In [1]: import numpy as np

In [2]: from numpy import linalg as LA

In [3]: np.set_printoptions(precision=1, suppress=True, linewidth=140)

In [4]: J = np.loadtxt("dump.csv", delimiter=",")

In [5]: J
Out[5]: 
array([[ 1. ,  0. ,  0. ,  0. ,  0. ,  0. ,  0. ,  0. ,  0. ,  0. ,  0. ],
       [ 0. ,  1. ,  0. ,  0. ,  0. ,  0. ,  0. ,  0. , -0.3,  0. ,  0. ],
       [ 0. ,  0. ,  1. ,  0. ,  0. ,  0. ,  0. ,  0. ,  0. ,  0. ,  0. ],
       [ 0. ,  0. ,  0. ,  1. ,  0. ,  0. ,  0. ,  0. ,  0. ,  0. ,  0. ],
       [ 0. ,  0. ,  0. ,  0. ,  1. ,  0. ,  0. ,  0. ,  0. ,  0. ,  0. ],
       [ 0. ,  0. ,  0. ,  0. ,  0. ,  1. ,  0. ,  0. ,  0. ,  0. ,  0. ],
       [ 0. ,  0. ,  0. ,  0. ,  0. ,  0. ,  1. ,  0. ,  0. ,  0. ,  0. ],
       [ 0. ,  0. ,  0. ,  0. ,  0. ,  0. ,  0. ,  1. ,  0. ,  0. ,  0. ],
       [ 0. ,  0.3,  0. ,  0. ,  0. ,  0. ,  0. ,  0. ,  1. ,  0. ,  0. ],
       [ 0. ,  0. ,  0. ,  0. ,  0. ,  0. ,  0. ,  0. ,  0. ,  1. ,  0. ],
       [ 0. ,  0. ,  0. ,  0. ,  0. ,  0. ,  0. ,  0. ,  0. ,  0. ,  1. ]])

In [6]: print(J[6] @ J[1])
0.0

In [7]: round(float(LA.norm(J, "nuc")), 1)
Out[7]: 11.0

In [8]: round(float(LA.norm(J[6], 1)), 1), round(float(LA.norm(J[6], np.inf)), 1)
Out[8]: (1.0, 1.0)

In [9]: round(LA.norm(J) ** 2 / LA.norm(J, 2) ** 2, 1)
Out[9]: np.float64(11.0)

In [10]: T = np.stack([J, -3 * J, J[::-1]])

In [11]: LA.det(T)
Out[11]: array([      1., -177147.,      -1.])

In [12]: np.einsum("bij,cij->bc", T, T)
Out[12]: 
array([[ 11., -33.,   1.],
       [-33.,  99.,  -3.],
       [  1.,  -3.,  11.]])

In [13]: print(LA.matrix_rank(T.reshape(3, -1)))
2
